In [1]: import numpy as np

In [2]: np.set_printoptions(precision=3, suppress=True, linewidth=160, floatmode="fixed")

In [3]: data = np.abs(np.array([[2, 2, 1, 1], [2, 0, 1, 1], [1, 0, 1, 0], [0, 3, 2, 3]])) + np.eye(4)

In [4]: data = data / data.sum(axis=1, keepdims=True)

In [5]: print(data)
[[0.429 0.286 0.143 0.143]
 [0.400 0.200 0.200 0.200]
 [0.333 0.000 0.667 0.000]
 [0.000 0.333 0.222 0.444]]

In [6]: # rows sum to 1

In [7]: f = np.array([4, 1, 2, 3])

In [8]: other = data + np.outer(f, np.eye(4)[2])

In [9]: print(round(float(np.linalg.det(other) / np.linalg.det(data)), 3), np.round(1 + np.linalg.solve(data, f)[2], 3))
7.0 7.0

In [10]: print(data @ np.ones(4))
[1.000 1.000 1.000 1.000]

In [11]: print(np.linalg.matrix_power(data, 100))
[[0.327 0.179 0.346 0.148]
 [0.327 0.179 0.346 0.148]
 [0.327 0.179 0.346 0.148]
 [0.327 0.179 0.346 0.148]]

In [12]: p = np.eye(4)[2]

In [13]: for _ in range(7):
    ...:     p = p @ data
    ...:     print(p.round(3))
    ...: 
[0.333 0.000 0.667 0.000]
[0.365 0.095 0.492 0.048]
[0.359 0.139 0.410 0.092]
[0.346 0.161 0.373 0.120]
[0.337 0.171 0.357 0.135]
[0.332 0.176 0.350 0.142]
[0.329 0.177 0.348 0.146]

In [14]: rng = np.random.default_rng(9562)

In [15]: z = rng.permutation(4)

In [16]: other = data[:, z] * rng.choice([-1, 1], 4)

In [17]: print(other)
[[ 0.143 -0.429 -0.286  0.143]
 [ 0.200 -0.400 -0.200  0.200]
 [ 0.667 -0.333 -0.000  0.000]
 [ 0.222 -0.000 -0.333  0.444]]

In [18]: Uu, _, Vh = np.linalg.svd(data.T @ other)

In [19]: print(np.round(np.linalg.lstsq(data, other)[0], 3) + 0)
[[ 0.000 -1.000  0.000  0.000]
 [ 0.000  0.000 -1.000  0.000]
 [ 1.000  0.000  0.000  0.000]
 [ 0.000  0.000  0.000  1.000]]
